% python3 -q
>>> import numpy as np
>>> np.set_printoptions(precision=2, suppress=True, linewidth=140)
>>> tidy = lambda a: np.round(a, 2) + 0
>>> F = np.array([[-1, 0, 0, 0], [0, -2, 0, 0], [0, 0, 2, 0], [0, 0, 0, -3]])
>>> # triangular: eigenvalues sit on the diagonal
>>> O, evecs = np.linalg.qr(F[:, :3])[0], np.linalg.qr(F[:, 3:])[0]
>>> s = np.linalg.svd(O.T @ evecs, compute_uv=False)
>>> np.degrees(np.arccos(s.clip(0, 1)))
array([90.])
>>> (s > 0.9).sum()
np.int64(0)
>>> A = np.load("run19.npy")
>>> A
array([[-2.03, -1.98,  1.02, -0.01,  0.03,  1.01, -0.96],
       [-2.01, -2.02,  1.  , -0.03,  0.01,  0.99, -1.02],
       [-1.99, -2.01,  1.03,  0.01,  0.01,  0.97, -0.99],
       [-2.02, -1.99,  0.98, -0.04,  0.03,  1.  , -1.02],
       [-1.99, -2.  ,  1.01,  0.02,  0.02,  1.  , -1.02],
       [-1.96, -2.03,  1.01, -0.02,  0.01,  1.  , -1.  ],
       [-1.98, -2.03,  1.  , -0.01,  0.01,  1.  , -1.05],
       [-2.02, -1.98,  0.97,  0.01, -0.01,  1.01, -1.02],
       [-2.01, -1.99,  0.99, -0.02, -0.04,  1.01, -1.  ],
       [-2.01, -1.99,  1.02,  0.  ,  0.03,  0.98, -0.99],
       [-2.03, -2.  ,  1.02,  0.  ,  0.01,  0.95, -0.95],
       [-2.03, -2.  ,  1.01,  0.01,  0.  ,  0.98, -0.99],
       [-2.02, -2.02,  1.02,  0.  , -0.03,  0.97, -0.98],
       [-1.99, -1.99,  1.01, -0.01,  0.  ,  0.98, -1.02],
       [-2.  , -2.02,  1.01,  0.  , -0.02,  1.01, -0.98],
       [-2.  , -1.97,  1.03,  0.02,  0.01,  1.02, -0.99],
       [-1.01, -2.03,  1.  ,  1.03, -2.  ,  2.03, -1.04],
       [-1.  , -2.  ,  0.99,  1.02, -2.04,  1.98, -0.99],
       [-0.98, -1.97,  1.  ,  1.02, -1.96,  2.02, -1.01],
       [-1.01, -1.99,  0.95,  1.  , -2.03,  2.  , -1.  ],
       [-0.98, -2.01,  1.01,  0.99, -2.01,  2.01, -1.02],
       [-0.99, -1.98,  1.02,  0.98, -2.  ,  1.99, -1.03],
       [-0.96, -2.  ,  1.  ,  1.01, -2.01,  1.97, -1.01],
       [-1.01, -2.03,  1.02,  0.98, -1.99,  2.04, -0.99],
       [-1.  , -2.01,  1.  ,  0.98, -2.  ,  2.03, -1.01],
       [-0.97, -2.  ,  0.98,  1.01, -2.02,  1.98, -1.  ],
       [-0.97, -1.96,  1.04,  1.02, -1.98,  2.  , -0.95],
       [-1.02, -2.  ,  0.98,  1.02, -2.03,  1.96, -1.01],
       [-1.01, -1.98,  1.01,  1.02, -2.01,  1.98, -1.01],
       [-1.  , -2.04,  1.01,  0.99, -2.02,  2.03, -1.02],
       [-1.  , -1.98,  0.99,  0.97, -2.01,  1.97, -1.02],
       [-0.99, -2.01,  1.01,  1.02, -1.97,  1.98, -1.01]])
>>> left, s, vt = np.linalg.svd(A)
>>> np.argmax(s[:-1] / (s[1:] + 1e-6)) + 1
np.int64(2)
>>> tidy(s)
array([19.52,  7.2 ,  0.14,  0.14,  0.11,  0.1 ,  0.07])
>>> A2 = left[:, :2] @ np.diag(s[:2]) @ vt[:2]
>>> tidy(np.linalg.norm(A - A2, 2)), tidy(s[2])
(np.float64(0.14), np.float64(0.14))
>>> tidy(np.linalg.norm(A - A2) / np.linalg.norm(A))
np.float64(0.01)
>>> np.linalg.matrix_rank(A, rtol=0.05)
np.int64(2)
>>> A2 = np.c_[A[:, :6] @ np.array([[-9, 2, -5, -5, -2, 7],
...     [-5, -5, -5, 3, 2, -2],
...     [-1, -8, 4, 3, 6, 9],
...     [-1, -4, 3, -4, -6, 7],
...     [0, 5, 9, 6, 0, 9],
...     [-8, 3, -1, 5, -7, 6]]), np.array([4, 4, -1, 2, -1, -5, 4, 4, 2, 1, 5, 5, -3, 0, -3, 4, -3, -4, -2, -3, 3, 3, 1, 5, 3, -4, -5, 3, 0, -4, 4, 0])]
>>> tidy(A2)
array([[ 19.08,   0.9 ,  23.36,  12.54,  -0.79,   5.19,   4.  ],
       [ 19.3 ,   1.22,  23.16,  12.12,  -0.77,   4.79,   4.  ],
       [ 19.16,   0.75,  23.27,  11.88,  -0.71,   5.34,  -1.  ],
       [ 19.19,   1.38,  23.12,  12.41,  -0.82,   4.65,   2.  ],
       [ 18.88,   0.96,  23.23,  12.02,  -1.08,   5.48,  -1.  ],
       [ 18.8 ,   1.28,  23.02,  11.88,  -0.96,   5.38,  -5.  ],
       [ 18.98,   1.28,  23.11,  11.91,  -1.04,   5.22,   4.  ],
       [ 19.02,   1.04,  22.81,  12.02,  -1.23,   4.59,   4.  ],
       [ 18.99,   0.92,  22.53,  11.94,  -0.97,   4.38,   2.  ],
       [ 19.18,   0.86,  23.37,  12.22,  -0.7 ,   5.24,   1.  ],
       [ 19.65,   0.68,  23.37,  12.02,  -0.47,   4.76,   5.  ],
       [ 19.41,   0.76,  23.24,  12.04,  -0.8 ,   4.83,   5.  ],
       [ 19.5 ,   0.66,  23.04,  11.77,  -0.67,   4.63,  -3.  ],
       [ 19.02,   0.87,  22.93,  11.95,  -0.74,   4.95,   0.  ],
       [ 19.01,   0.95,  22.95,  11.9 ,  -1.05,   5.01,  -3.  ],
       [ 18.64,   0.64,  23.1 ,  12.26,  -1.02,   5.56,   4.  ],
       [  0.97,  -7.9 ,   2.26,  -4.01, -16.43,   7.38,  -3.  ],
       [  1.15,  -8.26,   1.68,  -4.45, -16.04,   6.57,  -4.  ],
       [  0.49,  -7.93,   2.15,  -3.75, -16.24,   7.7 ,  -2.  ],
       [  1.09,  -7.82,   1.53,  -4.25, -16.26,   6.19,  -3.  ],
       [  0.79,  -7.97,   1.86,  -4.07, -16.01,   7.15,   3.  ],
       [  0.89,  -8.19,   1.88,  -3.9 , -15.67,   7.01,   3.  ],
       [  0.87,  -8.1 ,   1.77,  -4.45, -15.93,   7.08,   1.  ],
       [  0.92,  -7.78,   2.27,  -3.64, -16.08,   7.36,   5.  ],
       [  0.83,  -7.78,   1.96,  -3.8 , -16.11,   7.06,   3.  ],
       [  0.9 ,  -7.98,   1.64,  -4.47, -16.1 ,   6.8 ,  -4.  ],
       [  0.47,  -8.44,   2.05,  -3.87, -15.86,   7.81,  -5.  ],
       [  1.5 ,  -8.23,   1.85,  -4.42, -15.92,   6.31,   3.  ],
       [  1.12,  -8.39,   1.98,  -4.1 , -15.86,   6.91,   0.  ],
       [  0.96,  -7.85,   2.  ,  -4.02, -16.17,   7.1 ,  -4.  ],
       [  1.18,  -8.04,   1.71,  -4.06, -15.63,   6.39,   4.  ],
       [  1.09,  -8.  ,   2.39,  -4.05, -15.96,   7.47,   0.  ]])
>>> tidy(np.linalg.norm(np.linalg.qr(A)[0].T @ A2, axis=0) ** 2 / ((A2 ** 2).sum(axis=0) + 1e-12))
array([1. , 1. , 1. , 1. , 1. , 1. , 0.3])
>>> labels = A[:, 0] > np.median(A[:, 0])
>>> f = A[labels].mean(axis=0) - A[~labels].mean(axis=0)
>>> (((A - A.mean(axis=0)) @ f > 0) == labels).mean()
np.float64(1.0)
>>> tidy(np.abs(np.linalg.svd(A)[2][-1]))
array([0.07, 0.5 , 0.61, 0.37, 0.29, 0.12, 0.36])
>>> tidy(np.linalg.norm(A, 2) / np.linalg.norm(A))
np.float64(0.94)
>>> np.argsort(-np.linalg.norm(A, axis=0).round(6), kind="stable")[:3]
array([1, 0, 5])
>>> W0 = np.load("data.npy")
>>> W0
array([[ -1.27,   6.96,   2.52,   8.84,  -4.26,   6.05,  -2.78,  11.56,  -4.  ],
       [ -8.41,  11.36,  14.69,   1.63,   3.13,   1.7 ,  -0.21, -15.15,   3.92],
       [  5.8 ,  -3.46,  -1.67,  -3.36,   3.53,  -4.62,   0.71,   0.24,  -2.17],
       [  1.71,  -9.08,  -7.31,  -4.9 ,   1.63,  -1.66,   1.9 ,  -0.9 ,   3.72],
       [  1.65,  -3.86,  -5.54,   1.54,  -6.12,   5.1 ,  -0.6 ,   7.94,   0.03],
       [-12.79,  12.06,  10.27,   6.49,   1.24,   3.73,  -0.85,  -6.66,   2.67],
       [-23.88,  27.37,  29.11,   8.91,   5.62,   3.63,  -1.24, -22.06,   7.13],
       [ 11.88,  -6.77,  -3.79,  -6.69,   0.57,  -5.94,   0.74,   0.54,  -4.75],
       [  0.82,   8.77,   4.36,   8.31,  -7.36,   5.45,  -3.24,  12.22,  -6.97],
       [  6.37, -12.84, -11.99,  -4.34,   1.84,  -1.31,   1.24,   4.75,   2.65],
       [  5.71,  -6.44,  -9.4 ,   2.81,  -4.48,   4.82,  -1.34,  15.03,  -2.19],
       [  1.38,  -5.01,  -3.95,  -2.36,   5.42,  -2.96,   0.86,   0.48,   1.93],
       [ 27.06, -29.27, -29.17, -12.58,  -3.37,  -8.38,   1.74,  21.08,  -8.11],
       [ 13.19, -21.26, -33.89,   4.96, -10.15,   5.77,  -1.59,  40.89,  -8.32],
       [ -5.35,   4.25,   6.25,  -0.43,   5.  ,  -1.4 ,   0.47,  -9.1 ,   3.36],
       [ -1.08,   9.18,   7.54,   3.59,   0.71,  -2.22,  -1.36,   0.21,  -3.78],
       [  9.46, -13.14,  -7.84, -10.76,   2.17,  -6.5 ,   2.77,  -5.23,   2.52],
       [-12.19,  15.16,  11.39,  11.79,  -2.85,   9.29,  -2.79,   2.19,   0.69],
       [  5.81, -19.32, -17.  , -10.62,   3.41,  -5.23,   3.64,  -3.23,   4.19],
       [  6.79, -12.57,  -6.59,  -8.45,   1.73,  -0.84,   1.9 ,  -5.12,   4.62],
       [ -0.2 ,  -4.09,  -5.22,   0.08,  -1.03,   1.42,   0.43,   3.48,   1.77],
       [  5.63,  -6.68,  -8.6 ,  -0.11,  -2.89,   1.49,  -0.38,  10.6 ,  -0.87],
       [ -1.26,  10.52,  14.32,   0.6 ,   1.22,  -0.35,  -1.06,  -8.64,  -1.02],
       [  4.05,  -5.27,  -8.71,  -0.37,  -2.71,  -1.48,  -0.2 ,   8.62,  -3.6 ],
       [ 20.89, -19.2 , -19.17,  -8.08,  -5.73,  -4.  ,   0.72,  15.36,  -6.63],
       [  4.06,  -0.39,  -5.83,   4.23,  -5.71,   1.72,  -1.81,  14.65,  -6.55]])
>>> G = np.cov(W0, rowvar=False)
>>> G.shape
(9, 9)
>>> tidy(W0.std(axis=0))
array([10.1 , 12.78, 13.4 ,  6.51,  4.19,  4.42,  1.69, 12.42,  4.34])
>>> X = np.loadtxt("block5.csv", delimiter=",")
>>> X
array([[3., 0., 0., 0., 0., 0., 0.],
       [3., 2., 0., 0., 0., 0., 0.],
       [0., 1., 0., 0., 0., 0., 0.],
       [0., 2., 0., 3., 0., 0., 0.],
       [0., 2., 2., 2., 3., 0., 0.],
       [2., 1., 2., 1., 3., 3., 0.],
       [1., 0., 1., 1., 0., 3., 0.]])
>>> # triangular
>>> left, s, vt = np.linalg.svd(X)
>>> evecs = vt[:(s > 1e-8).sum()]
>>> rng = np.random.default_rng(141827)
>>> vec = X[5] + -3 * X[3] + rng.integers(2) * np.eye(7)[1]
>>> vec
array([ 2., -4.,  2., -8.,  3.,  3.,  0.])
>>> np.allclose(evecs.T @ evecs @ vec, vec)
True
>>> tidy(np.diag(evecs.T @ evecs))
array([1., 1., 1., 1., 1., 1., 0.])
>>> tidy(np.linalg.norm(vec - evecs.T @ evecs @ vec))
np.float64(0.0)
